$ ipython --no-banner

In [1]: import numpy as np

In [2]: np.set_printoptions(precision=2, suppress=True, linewidth=120)

In [3]: data = np.load("arr.npy")

In [4]: data
Out[4]: 
array([[-0.03,  3.01, -0.01,  1.01, -0.01],
       [-0.02,  3.02, -0.02,  1.02, -0.01],
       [ 0.01,  2.97, -0.01,  0.99, -0.04],
       [ 0.  ,  3.01, -0.03,  1.01,  0.04],
       [-0.02,  3.02,  0.02,  0.99,  0.02],
       [ 0.  ,  2.99,  0.  ,  0.99, -0.02],
       [ 0.  ,  3.  ,  0.02,  1.01,  0.03],
       [ 0.97,  1.  ,  1.  ,  0.  ,  1.02],
       [ 1.  ,  1.  ,  1.01,  0.  ,  0.99],
       [ 0.97,  1.02,  1.04, -0.01,  0.98],
       [ 0.98,  0.99,  0.99,  0.02,  1.  ],
       [ 0.98,  1.01,  1.04,  0.01,  1.  ],
       [ 0.99,  1.02,  0.99, -0.03,  1.01],
       [ 0.98,  1.02,  1.01,  0.02,  1.03]])

In [5]: Ac = data - data.mean(axis=0)

In [6]: evecs = np.linalg.svd(Ac)[2][:2]

In [7]: M2 = Ac - Ac @ evecs.T @ evecs

In [8]: np.linalg.norm(M2, axis=1).round(6).argmax()
Out[8]: np.int64(12)

In [9]: np.round(M2.std(axis=0), 2) + 0
Out[9]: array([0.01, 0.01, 0.02, 0.01, 0.  ])

In [10]: round(float(np.linalg.norm(M2) / np.linalg.norm(Ac)), 2)
Out[10]: 0.02

In [11]: labels = data[:, 0] > np.median(data[:, 0])

In [12]: u = data[labels].mean(axis=0) - data[~labels].mean(axis=0)

In [13]: u
Out[13]: array([ 0.99, -1.99,  1.02, -1.  ,  1.  ])

In [14]: (((data - data.mean(axis=0)) @ u > 0) == labels).mean()
Out[14]: np.float64(1.0)

In [15]: ((data - data.mean(axis=0)) @ u > 0).astype(int)
Out[15]: array([0, 0, 0, 0, 0, 0, 0, 1, 1, 1, 1, 1, 1, 1])

In [16]: np.argsort(-np.abs(u).round(6), kind="stable")
Out[16]: array([1, 2, 4, 3, 0])

In [17]: labels.astype(int)
Out[17]: array([0, 0, 0, 0, 0, 0, 0, 1, 1, 1, 1, 1, 1, 1])

In [18]: cov = np.cov(data, rowvar=False)

In [19]: np.corrcoef(data.T)
Out[19]: 
array([[ 1., -1.,  1., -1.,  1.],
       [-1.,  1., -1.,  1., -1.],
       [ 1., -1.,  1., -1.,  1.],
       [-1.,  1., -1.,  1., -1.],
       [ 1., -1.,  1., -1.,  1.]])

In [20]: np.argsort(-np.linalg.norm(data, axis=0).round(6), kind="stable")[:3]
Out[20]: array([1, 2, 4])

In [21]: np.abs(np.linalg.svd(data)[2][-1])
Out[21]: array([0.32, 0.29, 0.12, 0.88, 0.14])

In [22]: np.linalg.cond(data) > 100
Out[22]: np.True_

In [23]: [round(float(x), 2) for x in np.linalg.svd(data, compute_uv=False)[:3]]
Out[23]: [8.89, 4.39, 0.08]

In [24]: round(np.log10(np.linalg.cond(data)))
Out[24]: 2

In [25]: W0 = np.loadtxt("w.csv", delimiter=",")

In [26]: W0
Out[26]: 
array([[ 0., -2.,  0., -3., -3.,  0.,  1.,  2.,  2.,  1., -1., -4.,  4.],
       [ 0.,  5., -5.,  5., -4., -5., -5.,  3.,  3.,  4., -2.,  4.,  2.],
       [ 0.,  0., -1., -3.,  1., -2.,  1.,  1.,  3.,  4., -2., -1., -2.],
       [ 0.,  0.,  0., -1.,  2.,  2.,  1.,  2., -5., -4., -4.,  1.,  2.],
       [ 0.,  0.,  0.,  0.,  0., -1.,  0., -3., -2., -2., -5.,  1., -3.],
       [ 0.,  0.,  0.,  0.,  0., -1.,  1.,  3., -1.,  4., -1.,  4., -4.],
       [ 0.,  0.,  0.,  0.,  0.,  0.,  2.,  1., -3.,  5.,  1., -5., -5.],
       [ 0.,  0.,  0.,  0.,  0.,  0.,  0., -1.,  5.,  2.,  0., -1.,  3.],
       [ 0.,  0.,  0.,  0.,  0.,  0.,  0.,  0., -2., -3.,  5., -1., -4.],
       [ 0.,  0.,  0.,  0.,  0.,  0.,  0.,  0.,  0., -1., -1.,  4.,  0.],
       [ 0.,  0.,  0.,  0.,  0.,  0.,  0.,  0.,  0.,  0., -2.,  0., -1.],
       [ 0.,  0.,  0.,  0.,  0.,  0.,  0.,  0.,  0.,  0.,  0.,  3., -3.],
       [ 0.,  0.,  0.,  0.,  0.,  0.,  0.,  0.,  0.,  0.,  0.,  0., -3.]])

In [27]: rk = np.linalg.matrix_rank(W0)

In [28]: rk
Out[28]: np.int64(12)

In [29]: null = np.linalg.svd(W0)[2][rk:].T

In [30]: np.linalg.matrix_rank(W0.T @ W0), np.linalg.matrix_rank(W0 @ W0.T)
Out[30]: (np.int64(12), np.int64(12))

In [31]: W0 @ null
Out[31]: 
array([[0.],
       [0.],
       [0.],
       [0.],
       [0.],
       [0.],
       [0.],
       [0.],
       [0.],
       [0.],
       [0.],
       [0.],
       [0.]])

In [32]: U, s, Vh = np.linalg.svd(W0)

In [33]: s
Out[33]: array([15.48, 12.29, 12.1 ,  9.15,  7.16,  6.1 ,  4.19,  3.14,  1.48,  0.69,  0.51,  0.02,  0.  ])

In [34]: M2 = U[:, :12] @ np.diag(s[:12]) @ Vh[:12]

In [35]: np.linalg.matrix_rank(W0, rtol=0.05)
Out[35]: np.int64(9)

In [36]: np.round(np.abs(W0 - M2).max(), 2)
Out[36]: np.float64(0.0)

In [37]: round(np.linalg.norm(W0 - M2) / np.linalg.norm(W0), 2)
Out[37]: np.float64(0.0)

In [38]: np.linalg.matrix_rank(M2)
Out[38]: np.int64(12)

In [39]: u = np.array([2, 4])

In [40]: np.cross(W0[9, :3], W0[1, :3])
Out[40]: array([-0.,  0.,  0.])

In [41]: np.polyval(u, W0[9])
Out[41]: array([ 4.,  4.,  4.,  4.,  4.,  4.,  4.,  4.,  4.,  2.,  2., 12.,  4.])

In [42]: arr = np.loadtxt("out1.csv", delimiter=",")

In [43]: arr
Out[43]: 
array([[ 1.  ,  0.  ,  0.  ,  0.  ,  0.  ,  0.  ,  0.  ,  0.  ,  0.  ],
       [ 0.  ,  1.  ,  0.  ,  0.  ,  0.  ,  0.  ,  0.  ,  0.  ,  0.  ],
       [ 0.  ,  0.  ,  1.  ,  0.  ,  0.  ,  0.  ,  0.  ,  0.  ,  0.  ],
       [ 0.  ,  0.  ,  0.  ,  0.87,  0.  ,  0.  ,  0.  ,  0.48,  0.  ],
       [ 0.  ,  0.  ,  0.  ,  0.  ,  1.  ,  0.  ,  0.  ,  0.  ,  0.  ],
       [ 0.  ,  0.  ,  0.  ,  0.  ,  0.  ,  1.  ,  0.  ,  0.  ,  0.  ],
       [ 0.  ,  0.  ,  0.  ,  0.  ,  0.  ,  0.  ,  1.  ,  0.  ,  0.  ],
       [ 0.  ,  0.  ,  0.  , -0.48,  0.  ,  0.  ,  0.  ,  0.87,  0.  ],
       [ 0.  ,  0.  ,  0.  ,  0.  ,  0.  ,  0.  ,  0.  ,  0.  ,  1.  ]])

In [44]: np.linalg.norm(arr, axis=0)
Out[44]: array([1., 1., 1., 1., 1., 1., 1., 1., 1.])

In [45]: np.round(arr.T @ arr, 2) + 0
Out[45]: 
array([[1., 0., 0., 0., 0., 0., 0., 0., 0.],
       [0., 1., 0., 0., 0., 0., 0., 0., 0.],
       [0., 0., 1., 0., 0., 0., 0., 0., 0.],
       [0., 0., 0., 1., 0., 0., 0., 0., 0.],
       [0., 0., 0., 0., 1., 0., 0., 0., 0.],
       [0., 0., 0., 0., 0., 1., 0., 0., 0.],
       [0., 0., 0., 0., 0., 0., 1., 0., 0.],
       [0., 0., 0., 0., 0., 0., 0., 1., 0.],
       [0., 0., 0., 0., 0., 0., 0., 0., 1.]])

In [46]: J = np.array([[0.1, 0.0, -0.3, 0.2, -1.8, 0.9, 0.4, -1.0, -0.3, 0.7],
    ...:     [-1.1, 0.8, -0.3, -0.8, -0.6, 1.5, -0.1, -0.9, 0.7, 0.1],
    ...:     [0.6, 0.6, -0.2, -0.6, 1.3, -0.9, 1.7, 1.3, -0.1, 0.0],
    ...:     [-1.14, 0.79, -0.25, -0.9, -0.64, 1.54, -0.03, -0.92, 0.69, 0.09]])

In [47]: cov = J.T @ J

In [48]: np.allclose(cov, cov.T)
Out[48]: True

In [49]: np.linalg.svd(J, compute_uv=False) ** 2
Out[49]: array([18.48,  6.01,  3.05,  0.01])

In [50]: np.round(np.trace(cov), 2), round((J ** 2).sum(), 2)
Out[50]: (np.float64(27.56), np.float64(27.56))

In [51]: (J @ J.T).shape
Out[51]: (4, 4)

In [52]: np.linalg.matrix_rank(cov)
Out[52]: np.int64(4)

In [53]: def softmax(z):
    ...:     e = np.exp(z - z.max(axis=-1, keepdims=True))
    ...:     return e / e.sum(axis=-1, keepdims=True)
    ...: 

In [54]: softmax(J).sum(axis=1)
Out[54]: array([1., 1., 1., 1.])

In [55]: np.round(softmax(10 * J[2]), 2) + 0
Out[55]: array([0.  , 0.  , 0.  , 0.  , 0.02, 0.  , 0.96, 0.02, 0.  , 0.  ])

In [56]: att = J @ J.T / np.sqrt(10)

In [57]: softmax(att)[2] @ J
Out[57]: array([ 0.5 ,  0.6 , -0.21, -0.6 ,  1.14, -0.74,  1.58,  1.14, -0.06,  0.02])

In [58]: A = np.loadtxt("a.csv", delimiter=",")

In [59]: A
Out[59]: 
array([[0., 3., 2., 3., 2., 1., 2., 0., 1., 3., 0., 2., 3., 3.],
       [0., 1., 1., 3., 3., 3., 2., 0., 2., 2., 2., 3., 0., 0.],
       [1., 0., 1., 3., 2., 2., 0., 2., 0., 2., 2., 0., 2., 1.],
       [2., 0., 3., 3., 1., 2., 2., 3., 3., 2., 0., 1., 3., 2.],
       [1., 3., 2., 3., 1., 2., 1., 2., 1., 0., 2., 0., 3., 2.],
       [0., 2., 2., 3., 0., 1., 0., 1., 0., 0., 2., 0., 0., 1.],
       [0., 2., 3., 0., 2., 0., 1., 3., 3., 1., 1., 1., 1., 0.],
       [0., 5., 4., 9., 8., 7., 6., 0., 5., 7., 4., 8., 3., 3.]])

In [60]: np.diff(A, axis=0)
Out[60]: 
array([[ 0., -2., -1.,  0.,  1.,  2.,  0.,  0.,  1., -1.,  2.,  1., -3., -3.],
       [ 1., -1.,  0.,  0., -1., -1., -2.,  2., -2.,  0.,  0., -3.,  2.,  1.],
       [ 1.,  0.,  2.,  0., -1.,  0.,  2.,  1.,  3.,  0., -2.,  1.,  1.,  1.],
       [-1.,  3., -1.,  0.,  0.,  0., -1., -1., -2., -2.,  2., -1.,  0.,  0.],
       [-1., -1.,  0.,  0., -1., -1., -1., -1., -1.,  0.,  0.,  0., -3., -1.],
       [ 0.,  0.,  1., -3.,  2., -1.,  1.,  2.,  3.,  1., -1.,  1.,  1., -1.],
       [ 0.,  3.,  1.,  9.,  6.,  7.,  5., -3.,  2.,  6.,  3.,  7.,  2.,  3.]])

In [61]: np.unravel_index(np.abs(A).argmax(), A.shape)
Out[61]: (np.int64(7), np.int64(3))

In [62]: np.linalg.matrix_rank(A)
Out[62]: np.int64(7)

In [63]: np.unique(A.round(6), axis=0).shape
Out[63]: (8, 14)

In [64]: np.abs(np.diag(np.linalg.qr(A)[1])) > 1e-9
Out[64]: array([ True,  True,  True,  True,  True,  True,  True, False])

In [65]: np.linalg.lstsq(A[:-1].T, A[-1])[2]
Out[65]: np.int32(7)

In [66]: round(np.trace(np.linalg.pinv(A) @ A), 2)
Out[66]: np.float64(7.0)

In [67]: M2 = A / np.sqrt((A ** 2).mean(axis=1, keepdims=True))

In [68]: np.linalg.norm(M2, axis=1)
Out[68]: array([3.74, 3.74, 3.74, 3.74, 3.74, 3.74, 3.74, 3.74])

In [69]: M2[7]
Out[69]: array([0.  , 0.89, 0.71, 1.6 , 1.42, 1.24, 1.07, 0.  , 0.89, 1.24, 0.71, 1.42, 0.53, 0.53])

In [70]: np.linalg.matrix_rank(M2) == np.linalg.matrix_rank(A)
Out[70]: np.True_

In [71]: cov = A.T @ A

In [72]: np.trace(cov), (A ** 2).sum()
Out[72]: (np.float64(778.0), np.float64(778.0))

In [73]: rk = np.linalg.matrix_rank(A)

In [74]: rk
Out[74]: np.int64(7)

In [75]: null = np.linalg.svd(A)[2][rk:].T

In [76]: null.shape
Out[76]: (14, 7)

In [77]: np.linalg.matrix_rank(A.T @ A), np.linalg.matrix_rank(A @ A.T)
Out[77]: (np.int64(7), np.int64(7))

In [78]: [int(np.linalg.matrix_rank(A[:, :j + 1])) for j in range(14)]
Out[78]: [1, 2, 3, 4, 5, 6, 7, 7, 7, 7, 7, 7, 7, 7]

In [79]: m1 = np.load("data.npy")

In [80]: m1
Out[80]: 
array([[0., 2., 0., 0., 0., 0., 0., 0., 0., 0., 0.],
       [2., 2., 2., 0., 0., 0., 0., 0., 0., 0., 0.],
       [0., 2., 0., 2., 0., 0., 0., 0., 0., 0., 0.],
       [0., 0., 2., 2., 2., 0., 0., 0., 0., 0., 0.],
       [0., 0., 0., 2., 1., 2., 0., 0., 0., 0., 0.],
       [0., 0., 0., 0., 2., 1., 2., 0., 0., 0., 0.],
       [0., 0., 0., 0., 0., 2., 3., 2., 0., 0., 0.],
       [0., 0., 0., 0., 0., 0., 2., 2., 2., 0., 0.],
       [0., 0., 0., 0., 0., 0., 0., 2., 3., 2., 0.],
       [0., 0., 0., 0., 0., 0., 0., 0., 2., 2., 2.],
       [0., 0., 0., 0., 0., 0., 0., 0., 0., 2., 1.]])

In [81]: u = np.array([-2, 1, -2, -3, 1, -1, 0, -1, -1, -3, -1])

In [82]: M2 = m1 + np.outer(u, np.eye(11)[8])

In [83]: np.round(np.linalg.det(M2) / np.linalg.det(m1), 2), np.round(1 + np.linalg.solve(m1, u)[8], 2)
Out[83]: (np.float64(-0.44), np.float64(-0.44))

In [84]: u = np.array([-6, -9])

In [85]: np.correlate(m1[3], m1[0], "full")
Out[85]: array([0., 0., 0., 0., 0., 0., 0., 0., 0., 0., 0., 4., 4., 4., 0., 0., 0., 0., 0., 0., 0.])

In [86]: np.convolve(m1[3], u)
Out[86]: array([  0.,   0., -12., -30., -30., -18.,   0.,   0.,   0.,   0.,   0.,   0.])

In [87]: np.polyval(u, m1[3])
Out[87]: array([ -9.,  -9., -21., -21., -21.,  -9.,  -9.,  -9.,  -9.,  -9.,  -9.])

In [88]: rng = np.random.default_rng(155)

In [89]: M2 = m1 + rng.integers(-2, 3, (11, 10)) @ rng.integers(-2, 3, (10, 11))

In [90]: M2
Out[90]: 
array([[ -3.,   4.,  -3.,   5.,  -6.,  -7.,   3.,   2.,  -6.,   0.,   2.],
       [  4.,   7.,  -3.,   1.,   4.,   9.,  -7.,   5.,  -3.,   6.,  -6.],
       [  6.,  -2.,   5.,   0.,  -9.,  -9.,   4.,   4.,   4.,  -4.,   2.],
       [ -6.,  -2.,  12.,  -4.,  -9.,   4.,  -3.,  -8.,   6., -15.,   6.],
       [ -3.,   3.,   0.,   4.,  -7.,   6.,   1.,  -9.,  -3.,  -9.,   4.],
       [  5.,  -5.,   8.,  -4.,  -3.,  -2.,   2.,   1.,   5.,  -4.,  -3.],
       [ 13.,   6.,   1.,   3.,  -5.,   7.,   1.,   5.,   0.,   4.,  -9.],
       [  7.,   5.,  -1.,   6.,  -2.,   1.,  -4.,   8.,   1.,   2., -10.],
       [  1.,  -4.,   4.,   3.,  -3.,  -9.,   5.,  -7.,   3.,  -6.,   7.],
       [  3.,   3.,  -8.,   2.,   5.,   1.,   0.,  -1.,  -1.,  -1.,   6.],
       [ -8.,  -6.,  -2.,  -7.,   8.,   8.,   7.,  -7., -14.,  11., -10.]])

In [91]: np.linalg.matrix_rank(M2 - m1, tol=1e-8)
Out[91]: np.int64(10)

In [92]: np.abs(M2 - m1).sum(axis=1)
Out[92]: array([39., 53., 53., 77., 46., 43., 51., 47., 53., 33., 87.])

In [93]: np.round(np.linalg.svd(M2 - m1, compute_uv=False), 2) + 0
Out[93]: array([40.37, 30.26, 22.05, 20.34, 16.61, 11.24,  7.03,  5.66,  1.99,  0.95,  0.  ])
